% python3 -q
>>> import numpy as np
>>> import numpy.linalg as la
>>> np.set_printoptions(suppress=True, linewidth=160)
>>> def tidy(a):
...     return np.round(a, 1) + 0
... 
>>> arr = np.load("dump.npy")
>>> arr
array([[-6, -4, -8, -5],
       [-1,  1, -3,  0],
       [-5, -3, -7, -4]])
>>> [round(float(x), 1) for x in la.svd(arr, compute_uv=False)[:3]]
[15.7, 2.4, 0.0]
>>> f = np.array([-2, -2, 3])
>>> r1 = np.array([1, -3, -3])
>>> M = f[:, None] + r1[None, :]
>>> M
array([[-1, -5, -5],
       [-1, -5, -5],
       [ 4,  0,  0]])
>>> U, sv, VT = la.svd(M)
>>> np.argmax(sv[:-1] / (sv[1:] + 1e-6)) + 1
np.int64(2)
>>> other = U[:, :2] @ np.diag(sv[:2]) @ VT[:2]
>>> tidy(other)
array([[-1., -5., -5.],
       [-1., -5., -5.],
       [ 4.,  0.,  0.]])
>>> la.matrix_rank(other)
np.int64(2)
>>> tidy(la.norm(M - other) / la.norm(M))
np.float64(0.0)
>>> tidy(np.abs(M - other).max())
np.float64(0.0)
>>> U, sv, VT = la.svd(arr)
>>> tidy(sv)
array([15.7,  2.4,  0. ])
>>> other = U[:, :2] @ np.diag(sv[:2]) @ VT[:2]
>>> tidy(la.norm(arr - other, 2)), tidy(sv[2])
(np.float64(0.0), np.float64(0.0))
>>> la.matrix_rank(arr, rtol=0.05)
np.int64(2)
>>> f, r1 = M[1], M[0]
>>> f @ r1
np.int64(51)
>>> p = (f @ r1) / (f @ f) * f
>>> la.matrix_rank(np.outer(f, r1))
np.int64(1)
>>> mat = np.load("data.npy")
>>> mat
array([[ 1, -1, -1,  1, -1,  1,  1, -1],
       [ 1, -1,  1, -1,  1, -1,  1, -1],
       [ 1,  1,  1,  1,  1,  1,  1,  1]])
>>> mat @ mat
Traceback (most recent call last):
  File "<python-input-29>", line 1, in <module>
    mat @ mat
    ~~~~^~~~~
ValueError: matmul: Input operand 1 has a mismatch in its core dimension 0, with gufunc signature (n?,k),(k,m?)->(n?,m?) (size 3 is different from 8)
>>> C2 = mat.T @ mat
>>> la.matrix_rank(C2)
np.int64(3)
>>> C2
array([[ 3, -1,  1,  1,  1,  1,  3, -1],
       [-1,  3,  1,  1,  1,  1, -1,  3],
       [ 1,  1,  3, -1,  3, -1,  1,  1],
       [ 1,  1, -1,  3, -1,  3,  1,  1],
       [ 1,  1,  3, -1,  3, -1,  1,  1],
       [ 1,  1, -1,  3, -1,  3,  1,  1],
       [ 3, -1,  1,  1,  1,  1,  3, -1],
       [-1,  3,  1,  1,  1,  1, -1,  3]])
>>> tidy(la.svd(mat, compute_uv=False))
array([2.8, 2.8, 2.8])
>>> mat[3]
Traceback (most recent call last):
  File "<python-input-34>", line 1, in <module>
    mat[3]
    ~~~^^^
IndexError: index 3 is out of bounds for axis 0 with size 3
>>> la.rank(mat)
Traceback (most recent call last):
  File "<python-input-35>", line 1, in <module>
    la.rank(mat)
    ^^^^^^^
AttributeError: module 'numpy.linalg' has no attribute 'rank'
>>> tidy(mat.mean(axis=0))
array([ 1. , -0.3,  0.3,  0.3,  0.3,  0.3,  1. , -0.3])
>>> mat.sum(axis=0)
array([ 3, -1,  1,  1,  1,  1,  3, -1])
>>> mat[:, 8]
Traceback (most recent call last):
  File "<python-input-38>", line 1, in <module>
    mat[:, 8]
    ~~~^^^^^^
IndexError: index 8 is out of bounds for axis 1 with size 8
>>> vec = np.array([1, -2, 2, 2, -3, 1, -3, 2])
>>> mat @ vec
array([ 2, -6,  0])
>>> print(la.norm(mat @ vec) <= la.norm(mat, 2) * la.norm(vec) + 1e-9)
True
>>> vec @ mat
Traceback (most recent call last):
  File "<python-input-42>", line 1, in <module>
    vec @ mat
    ~~~~^~~~~
ValueError: matmul: Input operand 1 has a mismatch in its core dimension 0, with gufunc signature (n?,k),(k,m?)->(n?,m?) (size 3 is different from 8)
>>> mat @ np.ones(8)
array([0., 0., 8.])
>>> rng = np.random.default_rng(28055)
>>> other = mat + rng.integers(-2, 3, (3, 1)) @ rng.integers(-2, 3, (1, 8))
>>> other
array([[-3,  1,  1, -1,  3,  1, -1,  1],
       [-3,  1,  3, -3,  5, -1, -1,  1],
       [ 1,  1,  1,  1,  1,  1,  1,  1]])
>>> la.matrix_rank(other - mat, tol=1e-8)
np.int64(1)
>>> other - mat
array([[-4,  2,  2, -2,  4,  0, -2,  2],
       [-4,  2,  2, -2,  4,  0, -2,  2],
       [ 0,  0,  0,  0,  0,  0,  0,  0]])
>>> w1 = np.array([[4, 5, 2],
...     [4, 3, 5],
...     [3, 1, 2],
...     [3, 1, 4],
...     [3, 3, 0],
...     [5, 2, 5],
...     [1, 2, 5],
...     [5, 1, 0]])
>>> coef = np.array([0, -4, -4])
>>> hid = np.maximum(mat @ w1 + coef, 0)
>>> la.matrix_rank(hid)
np.int64(2)
>>> tidy((hid > 0).mean(axis=0))
array([0.3, 0.3, 0.7])
>>> hid
array([[ 0,  0,  5],
       [ 0,  0,  0],
       [28, 14, 19]])
>>> (hid > 0).astype(int)
array([[0, 0, 1],
       [0, 0, 0],
       [1, 1, 1]])
>>> cent = np.array([[1, -2], [4, 2], [-2, -2]])
>>> hid @ cent
array([[-10, -10],
       [  0,   0],
       [ 46, -66]])
>>> w1 @ cent
array([[ 20,  -2],
       [  6, -12],
       [  3,  -8],
       [ -1, -12],
       [ 15,   0],
       [  3, -16],
       [ -1,  -8],
       [  9,  -8]])
>>> (hid @ cent).round(6).argmax(axis=1)
array([0, 0, 0])
>>> E = np.load("out3.npy")
>>> tidy(E)
array([[ 0. , -0.8, -6.6],
       [ 0. ,  0. , -3.4],
       [-0.1, -0.9,  8.7],
       [ 0.1, -0.5,  5.7],
       [ 0.5,  0.7,  4.4],
       [ 0.3, -0.3,  6.4],
       [-0.1,  0.2, -5.7],
       [ 0.2, -1.1,  0.5],
       [-0.2, -0.8,  7.8],
       [ 0.1,  0.8,  2.7],
       [ 0. , -1. , -5.2],
       [-0.5, -1. ,  4.1],
       [ 0. , -0.7, -3. ],
       [ 0.2, -0.7, -1. ],
       [ 0.2,  1.3, -4.4],
       [-0.3, -2.3, -9.7],
       [-0.4,  1.5, -3.3],
       [-0.2, -0.5,  3.3],
       [ 0.3, -1. ,  6.9],
       [ 0. ,  0.6, -3.6],
       [ 0.1,  0.1,  9.3],
       [ 0.1,  0.1,  6.6],
       [ 0.2, -1.5, -3. ]])
>>> vec = np.array([2, -2, -2])
>>> target = E @ vec
>>> tidy(la.pinv(E) @ E)
array([[1., 0., 0.],
       [0., 1., 0.],
       [0., 0., 1.]])
>>> target = target + 0.3 * rng.normal(size=23)
>>> tidy(target)
array([ 14.5,   6.6, -16. , -10.1,  -9.3, -11.5,  11.3,   1.7, -14.4,  -6.5,  12.6,  -7.5,   7.4,   4. ,   6.7,  23.7,   2.9,  -6.2, -11.3,   6.3, -18.5,
       -13.5,   9.8])
>>> coef, *_ = la.lstsq(E, target)
>>> print(coef.round())
[ 2. -2. -2.]
>>> vec = np.array([-1, 4, -5])
>>> h1 = np.maximum(E @ vec, 0)
>>> tidy(np.maximum(E @ (3 * vec), 0))
array([ 89.3,  50.3,   0. ,   0. ,   0. ,   0. ,  87.3,   0. ,   0. ,   0. ,  66.2,   0. ,  36.9,   6.1,  80.7, 118.5,  69.2,   0. ,   0. ,  60.3,   0. ,
         0. ,  26.1])
